$ python -q
>>> import numpy as np
>>> import numpy.linalg as la
>>> np.set_printoptions(suppress=True, linewidth=140)
>>> tidy = lambda a: np.round(a, 4) + 0
>>> M = np.load("test8.npy")
>>> M
array([[-2.98,  1.  ,  0.  , -2.  ],
       [ 1.  , -3.98,  4.  ,  0.  ],
       [ 4.  , -4.  , -3.98, -3.  ],
       [-3.  ,  1.  ,  0.  , -1.98]])
>>> other = np.array([[0, -2], [-3, 0]])
>>> basis = np.kron(other, M)
>>> basis.shape
(8, 8)
>>> tidy(la.norm(basis, 2)), tidy(la.norm(other, 2) * la.norm(M, 2))
(np.float64(24.0751), np.float64(24.0751))
>>> data = np.load("dump.npy")
>>> data
array([[-2, -1,  0,  1,  2,  3,  4,  5],
       [ 6,  7,  8,  9, 10, 11, 12, 13],
       [14, 15, 16, 17, 18, 19, 20, 21],
       [22, 23, 24, 25, 26, 27, 28, 29]])
>>> U, s, VT = la.svd(data)
>>> np.argmax(s[:-1] / (s[1:] + 1e-6)) + 1
np.int64(2)
>>> other = U[:, :2] @ np.diag(s[:2]) @ VT[:2]
>>> la.matrix_rank(other)
np.int64(2)
>>> tidy(la.norm(data - other) / la.norm(data))
np.float64(0.0)
>>> la.matrix_rank(data, rtol=0.05)
np.int64(2)
>>> tidy(data @ la.pinv(data) @ data)
array([[-2., -1.,  0.,  1.,  2.,  3.,  4.,  5.],
       [ 6.,  7.,  8.,  9., 10., 11., 12., 13.],
       [14., 15., 16., 17., 18., 19., 20., 21.],
       [22., 23., 24., 25., 26., 27., 28., 29.]])
>>> np.unique(data.round(6), axis=0).shape
(4, 8)
>>> arr = np.vander(np.arange(7) - 2, 4, increasing=True)
>>> arr
array([[ 1, -2,  4, -8],
       [ 1, -1,  1, -1],
       [ 1,  0,  0,  0],
       [ 1,  1,  1,  1],
       [ 1,  2,  4,  8],
       [ 1,  3,  9, 27],
       [ 1,  4, 16, 64]])
>>> # column 3 is much longer than the rest
>>> other = arr / la.norm(arr, axis=1, keepdims=True)
>>> C2 = other @ other.T
>>> np.argwhere(np.triu(np.abs(C2) > 0.95, 1))
array([[4, 5],
       [4, 6],
       [5, 6]])
>>> tidy(C2[5])
array([-0.7007, -0.3492,  0.0349,  0.6984,  0.981 ,  1.    ,  0.9959])
>>> (np.abs(C2) > 0.9).astype(int)
array([[1, 0, 0, 0, 0, 0, 0],
       [0, 1, 0, 0, 0, 0, 0],
       [0, 0, 1, 0, 0, 0, 0],
       [0, 0, 0, 1, 0, 0, 0],
       [0, 0, 0, 0, 1, 1, 1],
       [0, 0, 0, 0, 1, 1, 1],
       [0, 0, 0, 0, 1, 1, 1]])
>>> tidy(C2)
array([[ 1.    ,  0.8135,  0.1085, -0.2712, -0.6   , -0.7007, -0.7466],
       [ 0.8135,  1.    ,  0.5   ,  0.    , -0.2712, -0.3492, -0.3858],
       [ 0.1085,  0.5   ,  1.    ,  0.5   ,  0.1085,  0.0349,  0.0151],
       [-0.2712,  0.    ,  0.5   ,  1.    ,  0.8135,  0.6984,  0.643 ],
       [-0.6   , -0.2712,  0.1085,  0.8135,  1.    ,  0.981 ,  0.96  ],
       [-0.7007, -0.3492,  0.0349,  0.6984,  0.981 ,  1.    ,  0.9959],
       [-0.7466, -0.3858,  0.0151,  0.643 ,  0.96  ,  0.9959,  1.    ]])
>>> (C2 - 2 * np.eye(7)).round(6).argmax(axis=1)
array([1, 0, 1, 4, 5, 6, 5])
>>> tidy(np.degrees(np.arccos(np.clip(C2[5, 3], -1, 1))))
np.float64(45.6988)
